$ python -q
>>> import numpy as np
>>> np.set_printoptions(suppress=True, linewidth=100)
>>> rnd = lambda a: np.round(a, 2) + 0
>>> K = np.load("arr.npy")
>>> K
array([[ 3.,  3.,  3.,  2.,  0.,  1.,  3.,  0.,  1., -2., -1.,  0.],
       [ 0.,  2.,  1.,  3.,  1.,  3.,  0.,  3.,  0.,  2., -1., -1.],
       [ 3.,  0.,  0.,  2.,  3.,  1.,  3.,  3., -2., -2.,  2., -1.],
       [ 1.,  0.,  1.,  1.,  3.,  1.,  1.,  0.,  2., -1., -1., -2.],
       [ 1.,  2.,  2.,  0.,  0.,  0.,  1.,  0., -1.,  1.,  1., -1.],
       [ 1.,  0.,  2.,  3.,  2.,  0.,  3.,  0.,  0., -2.,  0.,  0.],
       [ 3.,  3.,  1.,  1.,  0.,  0.,  2.,  1.,  0., -1., -1.,  0.],
       [ 2.,  1.,  2.,  1.,  2.,  1.,  3.,  3., -1., -1.,  0.,  1.],
       [ 0.,  0.,  0.,  0.,  0.,  0.,  0.,  0., -1.,  2.,  3., -2.],
       [ 0.,  0.,  0.,  0.,  0.,  0.,  0.,  0.,  2., -2.,  2.,  2.],
       [ 0.,  0.,  0.,  0.,  0.,  0.,  0.,  0.,  3.,  1.,  3., -2.],
       [ 0.,  0.,  0.,  0.,  0.,  0.,  0.,  0.,  3.,  0.,  3., -1.]])
>>> Uu, s = np.linalg.svd(K)
Traceback (most recent call last):
  File "<python-input-5>", line 1, in <module>
    Uu, s = np.linalg.svd(K)
    ^^^^^
ValueError: too many values to unpack (expected 2)
>>> Uu, s, VT = np.linalg.svd(K, full_matrices=False)
>>> (s > 1e-8).sum()
np.int64(12)
>>> np.allclose(Uu * s @ VT, K)
True
>>> rnd(np.cumsum(s ** 2) / np.sum(s ** 2))
array([0.47, 0.63, 0.75, 0.84, 0.91, 0.96, 0.98, 0.99, 1.  , 1.  , 1.  , 1.  ])
>>> np.abs(Uu[:, 0]).round(6).argmax()
np.int64(2)
>>> Uu.shape, s.shape, VT.shape
((12, 12), (12,), (12, 12))
>>> rnd(Uu.T @ K @ VT.T)
array([[12.85,  0.  ,  0.  ,  0.  ,  0.  ,  0.  ,  0.  ,  0.  ,  0.  ,  0.  ,  0.  ,  0.  ],
       [ 0.  ,  7.36,  0.  ,  0.  ,  0.  ,  0.  ,  0.  ,  0.  ,  0.  ,  0.  ,  0.  ,  0.  ],
       [ 0.  ,  0.  ,  6.38,  0.  ,  0.  ,  0.  ,  0.  ,  0.  ,  0.  ,  0.  ,  0.  ,  0.  ],
       [ 0.  ,  0.  ,  0.  ,  5.8 ,  0.  ,  0.  ,  0.  ,  0.  ,  0.  ,  0.  ,  0.  ,  0.  ],
       [ 0.  ,  0.  ,  0.  ,  0.  ,  4.91,  0.  ,  0.  ,  0.  ,  0.  ,  0.  ,  0.  ,  0.  ],
       [ 0.  ,  0.  ,  0.  ,  0.  ,  0.  ,  3.91,  0.  ,  0.  ,  0.  ,  0.  ,  0.  ,  0.  ],
       [ 0.  ,  0.  ,  0.  ,  0.  ,  0.  ,  0.  ,  2.85,  0.  ,  0.  ,  0.  ,  0.  ,  0.  ],
       [ 0.  ,  0.  ,  0.  ,  0.  ,  0.  ,  0.  ,  0.  ,  2.1 ,  0.  ,  0.  ,  0.  ,  0.  ],
       [ 0.  ,  0.  ,  0.  ,  0.  ,  0.  ,  0.  ,  0.  ,  0.  ,  1.25,  0.  ,  0.  ,  0.  ],
       [ 0.  ,  0.  ,  0.  ,  0.  ,  0.  ,  0.  ,  0.  ,  0.  ,  0.  ,  0.88,  0.  ,  0.  ],
       [ 0.  ,  0.  ,  0.  ,  0.  ,  0.  ,  0.  ,  0.  ,  0.  ,  0.  ,  0.  ,  0.26,  0.  ],
       [ 0.  ,  0.  ,  0.  ,  0.  ,  0.  ,  0.  ,  0.  ,  0.  ,  0.  ,  0.  ,  0.  ,  0.01]])
